In [1]: import numpy as np

In [2]: np.set_printoptions(suppress=True, linewidth=100)

In [3]: def rd(a):
   ...:     return np.round(a, 3) + 0
   ...: 

In [4]: mat = np.load("layer11.npy")

In [5]: mat
Out[5]: 
array([[-3.431, -0.209, -0.006, -5.855,  3.643,  8.198, -4.722, -0.471, -7.236,  7.207],
       [-6.048,  1.402, -6.657,  0.613,  4.957, -7.11 , -2.833,  0.583,  5.341,  5.066],
       [-6.067,  1.475, -8.56 ,  1.885,  5.634, -5.967, -1.21 ,  3.756,  4.379,  4.446],
       [-5.598,  0.964, -7.046,  3.038,  6.186, -5.301, -0.72 ,  2.883,  5.183,  4.336],
       [-2.969, -1.648, -0.418, -4.357,  2.662,  6.708, -5.365, -0.287, -7.976,  7.949],
       [-2.884, -0.779, -1.478, -5.591,  4.43 ,  8.786, -4.197, -0.621, -6.502,  8.599],
       [-3.439, -0.018, -1.173, -5.152,  4.459,  5.74 , -5.722, -1.643, -7.79 ,  7.717],
       [-6.726,  2.079, -7.641,  0.506,  5.633, -6.453, -0.148, -0.51 ,  5.037,  4.699],
       [-6.252,  1.42 , -7.345,  0.428,  7.326, -5.147, -3.31 ,  2.2  ,  7.281,  4.46 ],
       [-2.631, -0.979,  0.634, -4.086,  2.4  ,  7.538, -5.822, -2.604, -7.619,  7.203],
       [-2.937, -2.036, -0.828, -3.645,  5.531,  6.602, -5.563, -0.177, -4.467,  6.668],
       [-5.94 ,  1.109, -6.777,  1.34 ,  6.928, -4.148, -2.509,  0.651,  5.4  ,  5.322],
       [-4.493, -1.232, -1.152, -3.821,  2.723,  7.157, -3.39 , -1.279, -6.726,  7.111],
       [-3.335, -1.139, -0.703, -4.481,  4.081,  6.227, -3.237, -2.302, -7.268,  6.596],
       [-4.123, -1.862, -0.471, -4.396,  3.356,  5.727, -3.923, -2.788, -6.694,  8.115],
       [-5.078,  1.302, -6.749,  1.464,  4.799, -5.06 , -2.069,  3.188,  4.611,  4.813],
       [-5.595,  1.897, -7.224,  2.313,  7.137, -5.354, -1.997,  1.337,  4.473,  4.64 ],
       [-6.217,  0.458, -6.382,  2.893,  3.478, -5.231, -1.054,  2.148,  4.51 ,  1.871],
       [-6.065, -0.385, -6.217,  1.558,  5.966, -4.027, -0.746,  1.789,  4.506,  2.296],
       [-2.116, -1.411, -1.365, -4.436,  4.59 ,  7.161, -5.181, -1.458, -7.013,  8.902],
       [-7.455,  0.71 , -8.689,  1.101,  6.234, -5.986, -2.483,  2.412,  5.077,  4.344],
       [-6.538,  2.017, -9.347, -0.264,  6.583, -5.753, -2.465, -0.113,  4.312,  4.569],
       [-3.541, -1.043,  1.193, -2.427,  6.163,  6.581, -5.318, -1.666, -7.687,  6.782],
       [-4.002, -1.197, -1.022, -4.224,  3.926,  7.552, -5.548, -1.991, -6.058,  6.419],
       [-3.149, -0.51 ,  0.981, -3.969,  4.76 ,  7.579, -4.627, -0.754, -6.956,  8.433],
       [-7.286,  0.61 , -5.6  ,  1.324,  3.774, -4.847, -2.882,  2.102,  2.874,  4.6  ],
       [-4.51 ,  0.384, -8.259, -0.127,  3.301, -4.527, -1.654,  2.147,  4.189,  4.657],
       [-4.26 ,  2.243, -7.394,  1.626,  4.781, -4.598, -0.992,  1.8  ,  4.554,  3.204]])

In [6]: idx = mat[:, 3] > np.median(mat[:, 3])

In [7]: u = mat[idx].mean(axis=0) - mat[~idx].mean(axis=0)

In [8]: rd(u)
Out[8]: array([ -2.394,   1.98 ,  -6.099,   5.476,   1.202, -11.397,   2.891,   3.189,  10.935,  -3.108])

In [9]: np.argsort(-np.abs(u).round(6), kind="stable")
Out[9]: array([5, 8, 2, 3, 7, 9, 6, 0, 1, 4])

In [10]: idx.astype(int)
Out[10]: array([0, 1, 1, 1, 0, 0, 0, 1, 1, 0, 0, 1, 0, 0, 0, 1, 1, 1, 1, 0, 1, 0, 0, 0, 0, 1, 1, 1])
